$ python3 -q
>>> import numpy as np
>>> from numpy import linalg as LA
>>> np.set_printoptions(suppress=True, linewidth=120)
>>> arr = np.load("m.npy")
>>> arr
array([[  0,  12,  -9, -12,   3,  -6,  -5,  -1,  -3, -10,  -7],
       [-12,   0, -11,  -1,  -1,   2,  11,  10,  -9,  -4,   5],
       [  9,  11,   0,   8,   1,  -2,  -7,  -2,   7,  15,  -3],
       [ 12,   1,  -8,   0,   3,   7, -12,   4,   5,  -3,   5],
       [ -3,   1,  -1,  -3,   0,  -1,   6,  -1,  -3,  11,  -3],
       [  6,  -2,   2,  -7,   1,   0,  11,   9,  -7,   3,  -4],
       [  5, -11,   7,  12,  -6, -11,   0,  12,  -7,  -5,  16],
       [  1, -10,   2,  -4,   1,  -9, -12,   0,  -6,  12,  -1],
       [  3,   9,  -7,  -5,   3,   7,   7,   6,   0,  -8,   1],
       [ 10,   4, -15,   3, -11,  -3,   5, -12,   8,   0,  -4],
       [  7,  -5,   3,  -5,   3,   4, -16,   1,  -1,   4,   0]])
>>> # rank 10
>>> r0, g = arr[1], arr[5]
>>> r0 @ r0
np.int64(614)
>>> p = (r0 @ g) / (r0 @ r0) * r0
>>> LA.matrix_rank(np.outer(r0, g))
np.int64(1)
>>> round(float((g - p) @ r0), 1)
0.0
>>> rk = LA.matrix_rank(arr)
>>> rk
np.int64(10)
>>> ns = LA.svd(arr)[2][rk:].T
>>> LA.matrix_rank(arr.T @ arr), LA.matrix_rank(arr @ arr.T)
(np.int64(10), np.int64(10))
>>> [int(LA.matrix_rank(arr[:i])) for i in range(1, len(arr) + 1)]
[1, 2, 3, 4, 5, 6, 7, 8, 9, 10, 10]
>>> np.round(arr @ ns, 1) + 0
array([[0.],
       [0.],
       [0.],
       [0.],
       [0.],
       [0.],
       [0.],
       [0.],
       [0.],
       [0.],
       [0.]])
>>> np.round(ns @ ns.T, 1) + 0
array([[ 0. ,  0. ,  0. ,  0.1,  0.1,  0. ,  0. , -0.1, -0.1,  0. ,  0. ],
       [ 0. ,  0. ,  0. ,  0. ,  0. ,  0. ,  0. ,  0. ,  0. ,  0. ,  0. ],
       [ 0. ,  0. ,  0. ,  0. ,  0. ,  0. ,  0. ,  0. ,  0.1,  0. ,  0. ],
       [ 0.1,  0. ,  0. ,  0.1,  0.2,  0. ,  0. , -0.2, -0.2,  0. ,  0. ],
       [ 0.1,  0. ,  0. ,  0.2,  0.2,  0.1,  0. , -0.2, -0.3,  0. ,  0. ],
       [ 0. ,  0. ,  0. ,  0. ,  0.1,  0. ,  0. ,  0. , -0.1,  0. ,  0. ],
       [ 0. ,  0. ,  0. ,  0. ,  0. ,  0. ,  0. ,  0. ,  0. ,  0. ,  0. ],
       [-0.1,  0. ,  0. , -0.2, -0.2,  0. ,  0. ,  0.2,  0.3,  0. ,  0. ],
       [-0.1,  0. ,  0.1, -0.2, -0.3, -0.1,  0. ,  0.3,  0.4,  0.1,  0. ],
       [ 0. ,  0. ,  0. ,  0. ,  0. ,  0. ,  0. ,  0. ,  0.1,  0. ,  0. ],
       [ 0. ,  0. ,  0. ,  0. ,  0. ,  0. ,  0. ,  0. ,  0. ,  0. ,  0. ]])
>>> np.allclose(arr @ ns, 0)
True
>>> [int(LA.matrix_rank(arr[:, :j + 1])) for j in range(11)]
[1, 2, 3, 4, 5, 6, 7, 8, 9, 10, 10]
